% ipython --no-banner

In [1]: import numpy as np

In [2]: from numpy import linalg as LA

In [3]: np.set_printoptions(precision=1, suppress=True, linewidth=100, legacy="1.25")

In [4]: mat = np.load("sample1.npy")

In [5]: mat
Out[5]: 
array([[ 0.1,  0.3,  2.1,  0.7, -0.1,  0.2],
       [-1.5, -1. ,  1.1, -1.4,  1.7,  0.7],
       [ 1.5, -0.2,  1.6, -1. ,  1. ,  0.1],
       [-1.2, -0.6, -0.9,  0.3, -0.3,  0.9],
       [ 2. ,  1.7,  0.3,  1.3, -1.1,  0.1],
       [ 1. , -0.9, -0.3,  0.6, -0.8,  1.1],
       [ 0.8, -0.9,  1.4, -2. ,  2.1, -2. ],
       [-0.5,  0.6, -1.2, -0.1,  0.4, -1.2],
       [-0.3, -0.4,  0.3, -0.6,  0.7, -0.6],
       [ 1.2, -0.8, -2.9,  1. , -0.8,  1.6],
       [-0.4, -2.4,  1.3, -0.4,  0.2, -1.9],
       [-0.2,  0.2,  0.4,  0.1, -0.3, -0.1],
       [-2.6, -1.5,  0.4,  1.2, -1.6,  0.1],
       [-2.2,  0.2, -0.1,  1. , -1.1,  0.4],
       [-0.2,  0.4, -1.1, -1.2,  1. ,  0. ],
       [ 0.2, -1.5,  0.5, -0.9,  0.9,  0.2],
       [-0.7, -0.9,  0.7,  1.3, -1. , -2.6],
       [-0.4,  0.9, -0.4,  0.1,  0.3, -1.6],
       [ 0.7,  0.6,  0.5,  0.5, -0.4, -0.4],
       [ 0.9, -0.3,  1.1,  0.4, -0.5, -1. ],
       [ 1.2,  0. ,  0.8, -1. ,  1.2,  2.1]])

In [6]: Y = np.c_[mat[:, :3] @ np.array([[1, 1, 0], [2, 2, 0], [3, 3, 1]]), np.array([2, -1, -2, 0, 2, -2, 2, 2, -2, 1, -1, 0, -1, -2, -1, 1, 2, 1, -2, -1, 1])]

In [7]: Y
Out[7]: 
array([[ 7. ,  7. ,  2.1,  2. ],
       [-0.2, -0.2,  1.1, -1. ],
       [ 5.9,  5.9,  1.6, -2. ],
       [-5.1, -5.1, -0.9,  0. ],
       [ 6.3,  6.3,  0.3,  2. ],
       [-1.7, -1.7, -0.3, -2. ],
       [ 3.2,  3.2,  1.4,  2. ],
       [-2.9, -2.9, -1.2,  2. ],
       [-0.2, -0.2,  0.3, -2. ],
       [-9.1, -9.1, -2.9,  1. ],
       [-1.3, -1.3,  1.3, -1. ],
       [ 1.4,  1.4,  0.4,  0. ],
       [-4.4, -4.4,  0.4, -1. ],
       [-2.1, -2.1, -0.1, -2. ],
       [-2.7, -2.7, -1.1, -1. ],
       [-1.3, -1.3,  0.5,  1. ],
       [-0.4, -0.4,  0.7,  2. ],
       [ 0.2,  0.2, -0.4,  1. ],
       [ 3.4,  3.4,  0.5, -2. ],
       [ 3.6,  3.6,  1.1, -1. ],
       [ 3.6,  3.6,  0.8,  1. ]])

In [8]: np.round(LA.norm(Y - mat @ LA.lstsq(mat, Y)[0], axis=0), 1) + 0
Out[8]: array([0. , 0. , 0. , 5.4])

In [9]: LA.matrix_rank(Y)
Out[9]: 3

In [10]: LA.matrix_rank(np.c_[mat, Y])
Out[10]: 7

In [11]: np.round(LA.lstsq(mat, Y[:, 0])[0], 1) + 0
Out[11]: array([1., 2., 3., 0., 0., 0.])

In [12]: K = np.load("mat.npy")

In [13]: K
Out[13]: 
array([[ 0,  3,  1,  3,  0,  0,  2, -2, -1,  0,  1, -3],
       [ 0,  0, -2,  0,  0,  0, -2, -1,  3,  3,  3,  0],
       [ 0,  0,  0, -3,  2, -1, -1, -2, -1, -3,  0,  3],
       [ 0,  0,  0,  0, -1,  2,  1,  0,  0,  2,  1,  0],
       [ 0,  0,  0,  0,  0, -3, -3,  0, -2, -3,  1,  3],
       [ 0,  0,  0,  0,  0,  0,  0,  1, -3, -2, -3,  0],
       [ 0,  0,  0,  0,  0,  0,  0,  1, -2,  1, -2,  0],
       [ 0,  0,  0,  0,  0,  0,  0,  0,  2,  2,  3, -2],
       [ 0,  0,  0,  0,  0,  0,  0,  0,  0, -1, -2,  0],
       [ 0,  0,  0,  0,  0,  0,  0,  0,  0,  0,  3, -2],
       [ 0,  0,  0,  0,  0,  0,  0,  0,  0,  0,  0, -3],
       [ 0,  0,  0,  0,  0,  0,  0,  0,  0,  0,  0,  0]])

In [14]: Uu, s, Vt = LA.svd(K)

In [15]: s.round(1) + 0
Out[15]: array([10.5,  7.9,  5.8,  3.8,  3.3,  2.8,  2.2,  1.3,  0.6,  0.2,  0. ,  0. ])

In [16]: Y = Uu[:, :10] @ np.diag(s[:10]) @ Vt[:10]

In [17]: LA.matrix_rank(Y)
Out[17]: 10

In [18]: np.round(K @ LA.pinv(K) @ K, 1) + 0
Out[18]: 
array([[ 0.,  3.,  1.,  3.,  0.,  0.,  2., -2., -1.,  0.,  1., -3.],
       [ 0.,  0., -2.,  0.,  0.,  0., -2., -1.,  3.,  3.,  3.,  0.],
       [ 0.,  0.,  0., -3.,  2., -1., -1., -2., -1., -3.,  0.,  3.],
       [ 0.,  0.,  0.,  0., -1.,  2.,  1.,  0.,  0.,  2.,  1.,  0.],
       [ 0.,  0.,  0.,  0.,  0., -3., -3.,  0., -2., -3.,  1.,  3.],
       [ 0.,  0.,  0.,  0.,  0.,  0.,  0.,  1., -3., -2., -3.,  0.],
       [ 0.,  0.,  0.,  0.,  0.,  0.,  0.,  1., -2.,  1., -2.,  0.],
       [ 0.,  0.,  0.,  0.,  0.,  0.,  0.,  0.,  2.,  2.,  3., -2.],
       [ 0.,  0.,  0.,  0.,  0.,  0.,  0.,  0.,  0., -1., -2.,  0.],
       [ 0.,  0.,  0.,  0.,  0.,  0.,  0.,  0.,  0.,  0.,  3., -2.],
       [ 0.,  0.,  0.,  0.,  0.,  0.,  0.,  0.,  0.,  0.,  0., -3.],
       [ 0.,  0.,  0.,  0.,  0.,  0.,  0.,  0.,  0.,  0.,  0.,  0.]])

In [19]: Uu, s, Vt = LA.svd(K)

In [20]: V = Vt[:(s > 1e-8).sum()]

In [21]: rng = np.random.default_rng(62)

In [22]: vec = K[0] + -3 * K[5] + rng.integers(2) * np.eye(12)[5]

In [23]: vec
Out[23]: array([ 0.,  3.,  1.,  3.,  0.,  0.,  2., -5.,  8.,  6., 10., -3.])

In [24]: np.round(V.T @ V, 1) + 0
Out[24]: 
array([[ 0. ,  0. ,  0. ,  0. ,  0. ,  0. ,  0. ,  0. ,  0. ,  0. ,  0. ,  0. ],
       [ 0. ,  1. ,  0.1,  0. ,  0.1,  0.1, -0.1,  0. ,  0. ,  0. ,  0. ,  0. ],
       [ 0. ,  0.1,  0.8, -0.1, -0.2, -0.2,  0.2,  0. ,  0. ,  0. ,  0. ,  0. ],
       [ 0. ,  0. , -0.1,  0.9, -0.1, -0.1,  0.1,  0. ,  0. ,  0. ,  0. ,  0. ],
       [ 0. ,  0.1, -0.2, -0.1,  0.8, -0.2,  0.2,  0. ,  0. ,  0. ,  0. ,  0. ],
       [ 0. ,  0.1, -0.2, -0.1, -0.2,  0.8,  0.2,  0. ,  0. ,  0. ,  0. ,  0. ],
       [ 0. , -0.1,  0.2,  0.1,  0.2,  0.2,  0.8,  0. ,  0. ,  0. ,  0. ,  0. ],
       [ 0. ,  0. ,  0. ,  0. ,  0. ,  0. ,  0. ,  1. ,  0. ,  0. ,  0. ,  0. ],
       [ 0. ,  0. ,  0. ,  0. ,  0. ,  0. ,  0. ,  0. ,  1. ,  0. ,  0. ,  0. ],
       [ 0. ,  0. ,  0. ,  0. ,  0. ,  0. ,  0. ,  0. ,  0. ,  1. ,  0. ,  0. ],
       [ 0. ,  0. ,  0. ,  0. ,  0. ,  0. ,  0. ,  0. ,  0. ,  0. ,  1. ,  0. ],
       [ 0. ,  0. ,  0. ,  0. ,  0. ,  0. ,  0. ,  0. ,  0. ,  0. ,  0. ,  1. ]])

In [25]: np.allclose(V.T @ V @ vec, vec)
Out[25]: True

In [26]: LA.matrix_rank(np.vstack([K, vec]))
Out[26]: 10

In [27]: round(float(LA.norm(vec - V.T @ V @ vec)), 1)
Out[27]: 0.0

In [28]: vec = np.array([4, 4, 0, 8, 9, 3, 0, 5, 3, 9, 5, 7])

In [29]: K @ np.ones(12)
Out[29]: array([ 4.,  4., -6.,  5., -7., -7., -2.,  5., -3.,  1., -3.,  0.])

In [30]: (K @ vec).argmax()
Out[30]: 1

In [31]: K @ vec
Out[31]: array([  7,  46, -28,  20, -16, -37,  -2,  25, -19,   1, -21,   0])

In [32]: np.sign((K @ vec).round(6))
Out[32]: array([ 1,  1, -1,  1, -1, -1, -1,  1, -1,  1, -1,  0])

In [33]: (K * vec).sum(axis=1)
Out[33]: array([  7,  46, -28,  20, -16, -37,  -2,  25, -19,   1, -21,   0])

In [34]: K * vec
Out[34]: 
array([[  0,  12,   0,  24,   0,   0,   0, -10,  -3,   0,   5, -21],
       [  0,   0,   0,   0,   0,   0,   0,  -5,   9,  27,  15,   0],
       [  0,   0,   0, -24,  18,  -3,   0, -10,  -3, -27,   0,  21],
       [  0,   0,   0,   0,  -9,   6,   0,   0,   0,  18,   5,   0],
       [  0,   0,   0,   0,   0,  -9,   0,   0,  -6, -27,   5,  21],
       [  0,   0,   0,   0,   0,   0,   0,   5,  -9, -18, -15,   0],
       [  0,   0,   0,   0,   0,   0,   0,   5,  -6,   9, -10,   0],
       [  0,   0,   0,   0,   0,   0,   0,   0,   6,  18,  15, -14],
       [  0,   0,   0,   0,   0,   0,   0,   0,   0,  -9, -10,   0],
       [  0,   0,   0,   0,   0,   0,   0,   0,   0,   0,  15, -14],
       [  0,   0,   0,   0,   0,   0,   0,   0,   0,   0,   0, -21],
       [  0,   0,   0,   0,   0,   0,   0,   0,   0,   0,   0,   0]])

In [35]: rank = LA.matrix_rank(K)

In [36]: rank
Out[36]: 10

In [37]: null = LA.svd(K)[2][rank:].T

In [38]: LA.matrix_rank(K.T @ K), LA.matrix_rank(K @ K.T)
Out[38]: (10, 10)

In [39]: null.shape
Out[39]: (12, 2)

In [40]: data = np.load("data.npy")

In [41]: data
Out[41]: 
array([[ 1, -1,  1, -1, -1,  1, -1,  1],
       [ 1, -1,  1, -1,  1, -1,  1, -1],
       [ 1,  1,  1,  1,  1,  1,  1,  1],
       [ 1, -1, -1,  1, -1,  1,  1, -1]])

In [42]: np.round(LA.norm(data, 1), 1), np.round(LA.norm(data, np.inf), 1)
Out[42]: (4.0, 8.0)

In [43]: data[2] @ data[1]
Out[43]: 0

In [44]: round(LA.norm(data, 2), 1)
Out[44]: 2.8

In [45]: LA.norm(data, axis=1).argmax()
Out[45]: 0

In [46]: round(float(LA.norm(data, "nuc")), 1)
Out[46]: 11.3

In [47]: Uu, s, Vt = LA.svd(data, full_matrices=False)

In [48]: np.cumsum(s ** 2) / np.sum(s ** 2)
Out[48]: array([0.3, 0.5, 0.8, 1. ])

In [49]: Uu.shape, s.shape, Vt.shape
Out[49]: ((4, 4), (4,), (4, 8))

In [50]: s / s[0]
Out[50]: array([1., 1., 1., 1.])

In [51]: np.round(Uu.T @ data @ Vt.T, 1) + 0
Out[51]: 
array([[2.8, 0. , 0. , 0. ],
       [0. , 2.8, 0. , 0. ],
       [0. , 0. , 2.8, 0. ],
       [0. , 0. , 0. , 2.8]])

In [52]: np.round(Uu.T @ Uu, 1) + 0
Out[52]: 
array([[1., 0., 0., 0.],
       [0., 1., 0., 0.],
       [0., 0., 1., 0.],
       [0., 0., 0., 1.]])

In [53]: round(np.sqrt((s ** 2).sum()), 1), np.round(LA.norm(data), 1)
Out[53]: (5.7, 5.7)

In [54]: s
Out[54]: array([2.8, 2.8, 2.8, 2.8])

In [55]: r0 = np.array([1, 0, 0, -2, 2, -2, -2, 2, 0, 1])

In [56]: arr = np.array([np.roll(r0, i) for i in range(10)])

In [57]: arr
Out[57]: 
array([[ 1,  0,  0, -2,  2, -2, -2,  2,  0,  1],
       [ 1,  1,  0,  0, -2,  2, -2, -2,  2,  0],
       [ 0,  1,  1,  0,  0, -2,  2, -2, -2,  2],
       [ 2,  0,  1,  1,  0,  0, -2,  2, -2, -2],
       [-2,  2,  0,  1,  1,  0,  0, -2,  2, -2],
       [-2, -2,  2,  0,  1,  1,  0,  0, -2,  2],
       [ 2, -2, -2,  2,  0,  1,  1,  0,  0, -2],
       [-2,  2, -2, -2,  2,  0,  1,  1,  0,  0],
       [ 0, -2,  2, -2, -2,  2,  0,  1,  1,  0],
       [ 0,  0, -2,  2, -2, -2,  2,  0,  1,  1]])

In [58]: arr[8] @ arr[6]
Out[58]: -2

In [59]: round(float(LA.norm(arr) ** 2 / LA.norm(arr, 2) ** 2), 1)
Out[59]: 4.5

In [60]: round(LA.norm(arr[8] - arr[6]), 1)
Out[60]: 6.9

In [61]: round(float(LA.norm(arr, 2)), 1)
Out[61]: 7.0

In [62]: vec = np.array([2, -1, 0, 1, -2, 1, -1, -2, -1, 2])

In [63]: np.einsum("ij,j->i", arr, vec)
Out[63]: array([ -6,  11,   5,   1,  -9,   3,   4, -15,   3,   3])

In [64]: arr @ np.eye(10)[8]
Out[64]: array([ 0.,  2., -2., -2.,  2., -2.,  0.,  0.,  1.,  1.])

In [65]: np.sign((arr @ vec).round(6))
Out[65]: array([-1,  1,  1,  1, -1,  1,  1, -1,  1,  1])

In [66]: feats = np.load("test18.npy")

In [67]: feats
Out[67]: 
array([[ 0,  0, -2, -2,  0, -4,  3,  0,  0, -1,  1],
       [ 0,  0,  2,  5,  0, -1,  1,  1,  0, -1,  2],
       [ 2, -2,  0,  2,  4, -3,  0,  3,  4,  4, -1],
       [ 2, -5, -2,  0, -1,  0,  1, -2,  4,  1,  2],
       [ 0,  0, -4,  1,  0,  3, -1, -3,  0, -5,  0],
       [ 4,  1,  3,  0, -3,  0,  1,  3,  4, -4, -2],
       [-3, -1,  0, -1,  1, -1,  0,  0,  4, -2,  3],
       [ 0, -1, -3,  2,  3, -3,  0,  0, -1,  3, -1],
       [ 0,  0, -4, -4,  0, -4, -4,  1,  0,  1,  1],
       [ 1,  1, -4, -1,  5,  4,  2, -3, -1,  0, -3],
       [-1, -2,  1, -2,  0,  2, -3,  1, -1,  3,  0]])

In [68]: (arr @ arr)[0]
Out[68]: array([-11,  16,  -8,  -8,   4,  -8,   4,  -4,  13,   2])

In [69]: np.allclose(arr @ arr.T, arr.T @ arr)
Out[69]: True

In [70]: arr @ (-1.0) ** np.arange(10)
Out[70]: array([ 2., -2.,  2., -2.,  2., -2.,  2., -2.,  2., -2.])

In [71]: np.fft.fft(arr[0])
Out[71]: 
array([ 0. +0.j ,  3.8+2.j , -0.7+2.4j,  2.7-5.2j, -1.8+6.7j,  2. +0.j , -1.8-6.7j,  2.7+5.2j,
       -0.7-2.4j,  3.8-2.j ])

In [72]: arr @ np.ones(10)
Out[72]: array([0., 0., 0., 0., 0., 0., 0., 0., 0., 0.])
